In [1]: import numpy as np

In [2]: import numpy.linalg as la

In [3]: np.set_printoptions(suppress=True, linewidth=120)

In [4]: def tidy(a):
   ...:     return np.round(a, 2) + 0
   ...: 

In [5]: A = np.load("x.npy")

In [6]: A
Out[6]: 
array([[-5.,  4.,  0.,  0.,  0.,  0.,  0.],
       [ 4., -4.,  4.,  0.,  0.,  0.,  0.],
       [ 0.,  4.,  3.,  4.,  0.,  0.,  0.],
       [ 0.,  0.,  4.,  4.,  4.,  0.,  0.],
       [ 0.,  0.,  0.,  4.,  2.,  4.,  0.],
       [ 0.,  0.,  0.,  0.,  4., -3.,  4.],
       [ 0.,  0.,  0.,  0.,  0.,  4., -1.]])

In [7]: # symmetric, so the eigenvalues are real

In [8]: rng = np.random.default_rng(24938)

In [9]: z = rng.permutation(7)

In [10]: z
Out[10]: array([0, 5, 3, 6, 1, 2, 4])

In [11]: out = A[z][:, z]

In [12]: tidy(np.sort(np.abs(la.eigvals(out))))
Out[12]: array([0.88, 1.87, 2.92, 5.05, 7.48, 9.25, 9.6 ])

In [13]: np.trace(out)
Out[13]: np.float64(-4.0)

In [14]: np.diag(out)
Out[14]: array([-5., -3.,  4., -1., -4.,  3.,  2.])

In [15]: ev, V = la.eigh(A)

In [16]: (ev > 1e-8).sum(), (ev < -1e-8).sum()
Out[16]: (np.int64(3), np.int64(4))

In [17]: np.unique(ev.round(6) + 0, return_counts=True)[1]
Out[17]: array([1, 1, 1, 1, 1, 1, 1])

In [18]: tidy(V @ np.diag(ev) @ V.T)
Out[18]: 
array([[-5.,  4.,  0.,  0.,  0.,  0.,  0.],
       [ 4., -4.,  4.,  0.,  0.,  0.,  0.],
       [ 0.,  4.,  3.,  4.,  0.,  0.,  0.],
       [ 0.,  0.,  4.,  4.,  4.,  0.,  0.],
       [ 0.,  0.,  0.,  4.,  2.,  4.,  0.],
       [ 0.,  0.,  0.,  0.,  4., -3.,  4.],
       [ 0.,  0.,  0.,  0.,  0.,  4., -1.]])

In [19]: tidy(ev)
Out[19]: array([-9.25, -7.48, -2.92, -0.88,  1.87,  5.05,  9.6 ])

In [20]: tidy(la.eigvalsh(A + 5 * np.eye(7)))
Out[20]: array([-4.25, -2.48,  2.08,  4.12,  6.87, 10.05, 14.6 ])

In [21]: tidy(la.eigvalsh(A @ A))
Out[21]: array([ 0.77,  3.5 ,  8.52, 25.52, 55.96, 85.51, 92.21])

In [22]: np.abs(V[:, -1]).round(6).argmax()
Out[22]: np.int64(3)

In [23]: tidy(la.svd(A, compute_uv=False))
Out[23]: array([9.6 , 9.25, 7.48, 5.05, 2.92, 1.87, 0.88])

In [24]: Q, V = la.qr(A[:, :6])[0], la.qr(A[:, 6:])[0]

In [25]: sig = la.svd(Q.T @ V, compute_uv=False)

In [26]: tidy(la.norm(Q @ Q.T - V @ V.T, 2))
Out[26]: np.float64(1.0)

In [27]: tidy(sig)
Out[27]: array([0.93])

In [28]: out = la.inv(A)

In [29]: tidy(A @ out)
Out[29]: 
array([[1., 0., 0., 0., 0., 0., 0.],
       [0., 1., 0., 0., 0., 0., 0.],
       [0., 0., 1., 0., 0., 0., 0.],
       [0., 0., 0., 1., 0., 0., 0.],
       [0., 0., 0., 0., 1., 0., 0.],
       [0., 0., 0., 0., 0., 1., 0.],
       [0., 0., 0., 0., 0., 0., 1.]])

In [30]: np.allclose(out, A.T)
Out[30]: False

In [31]: z = rng.permutation(7)

In [32]: out = A[:, z] * rng.choice([-1, 1], 7)

In [33]: out
Out[33]: 
array([[-0., -0., -0.,  5.,  4.,  0., -0.],
       [-4., -0., -0., -4., -4.,  0., -0.],
       [-3., -0., -0., -0.,  4.,  4., -0.],
       [-4., -0., -0., -0.,  0.,  4., -4.],
       [-0., -4., -0., -0.,  0.,  4., -2.],
       [-0.,  3., -4., -0.,  0.,  0., -4.],
       [-0., -4.,  1., -0.,  0.,  0., -0.]])

In [34]: Uu, _, VT = la.svd(A.T @ out)

In [35]: tidy(Uu @ VT)
Out[35]: 
array([[ 0.,  0.,  0., -1.,  0.,  0.,  0.],
       [ 0.,  0.,  0.,  0.,  1.,  0.,  0.],
       [-1.,  0.,  0.,  0.,  0.,  0.,  0.],
       [ 0.,  0.,  0.,  0.,  0.,  1.,  0.],
       [ 0.,  0.,  0.,  0.,  0.,  0., -1.],
       [ 0., -1.,  0.,  0.,  0.,  0.,  0.],
       [ 0.,  0., -1.,  0.,  0.,  0.,  0.]])

In [36]: M = np.loadtxt("a.csv", delimiter=",")

In [37]: M
Out[37]: 
array([[1., 1., 0., 0.],
       [0., 2., 0., 0.],
       [0., 0., 1., 1.],
       [0., 0., 0., 2.]])

In [38]: vec = np.array([-9, 4, 6, 7])

In [39]: M @ vec
Out[39]: array([-5.,  8., 13., 14.])

In [40]: np.sign((M @ vec).round(6))
Out[40]: array([-1.,  1.,  1.,  1.])

In [41]: (M * vec).sum(axis=1)
Out[41]: array([-5.,  8., 13., 14.])

In [42]: out = M + rng.integers(-2, 3, (4, 2)) @ rng.integers(-2, 3, (2, 4))

In [43]: out
Out[43]: 
array([[-1., -3., -4.,  4.],
       [ 1.,  1., -1.,  1.],
       [-4., -2., -1.,  3.],
       [ 3.,  3.,  3., -1.]])

In [44]: la.matrix_rank(out - M, tol=1e-8)
Out[44]: np.int64(2)

In [45]: M @ M
Out[45]: 
array([[1., 3., 0., 0.],
       [0., 4., 0., 0.],
       [0., 0., 1., 3.],
       [0., 0., 0., 4.]])

In [46]: tidy(np.sort(np.abs(la.eigvals(M))))
Out[46]: array([1., 1., 2., 2.])

In [47]: tidy(np.abs(la.eigvals(M)).max())
Out[47]: np.float64(2.0)

In [48]: out = M / np.sqrt((M ** 2).mean(axis=1, keepdims=True))

In [49]: tidy(la.norm(out, axis=1))
Out[49]: array([2., 2., 2., 2.])

In [50]: la.matrix_rank(M - M.mean(axis=1, keepdims=True))
Out[50]: np.int64(3)

In [51]: la.matrix_rank(out) == la.matrix_rank(M)
Out[51]: np.True_

In [52]: out[1]
Out[52]: array([0., 2., 0., 0.])

In [53]: mat = np.loadtxt("arr.csv", delimiter=",")

In [54]: mat
Out[54]: 
array([[  6.29,  -1.69,  -1.17,  -8.91,   7.31,  -0.35],
       [ 13.25,  -7.89,   3.02, -14.12,  -5.21, -10.52],
       [ 30.9 , -16.1 ,   0.87, -38.38,   5.13, -17.3 ],
       [ 20.54, -13.62,   6.79, -21.11, -14.3 , -21.15]])

In [55]: tidy(la.norm(mat, 2) / la.norm(mat))
Out[55]: np.float64(0.96)

In [56]: tidy(la.norm(mat, axis=1))
Out[56]: array([13.29, 24.17, 54.89, 41.84])

In [57]: tidy(la.norm(mat, 2))
Out[57]: np.float64(71.4)

In [58]: th = np.deg2rad(180)

In [59]: feats = np.eye(4)

In [60]: feats[np.ix_([3, 1], [3, 1])] = [[np.cos(th), -np.sin(th)], [np.sin(th), np.cos(th)]]

In [61]: tidy(feats)
Out[61]: 
array([[ 1.,  0.,  0.,  0.],
       [ 0., -1.,  0.,  0.],
       [ 0.,  0.,  1.,  0.],
       [ 0.,  0.,  0., -1.]])

In [62]: Uu, sig, VT = la.svd(mat)

In [63]: tidy(sig)
Out[63]: array([71.4 , 20.63,  0.9 ,  0.68])

In [64]: out = Uu[:, :2] @ np.diag(sig[:2]) @ VT[:2]

In [65]: la.matrix_rank(out)
Out[65]: np.int64(2)

In [66]: tidy(la.norm(mat - out) / la.norm(mat))
Out[66]: np.float64(0.02)

In [67]: tidy(np.abs(mat - out).max())
Out[67]: np.float64(0.6)
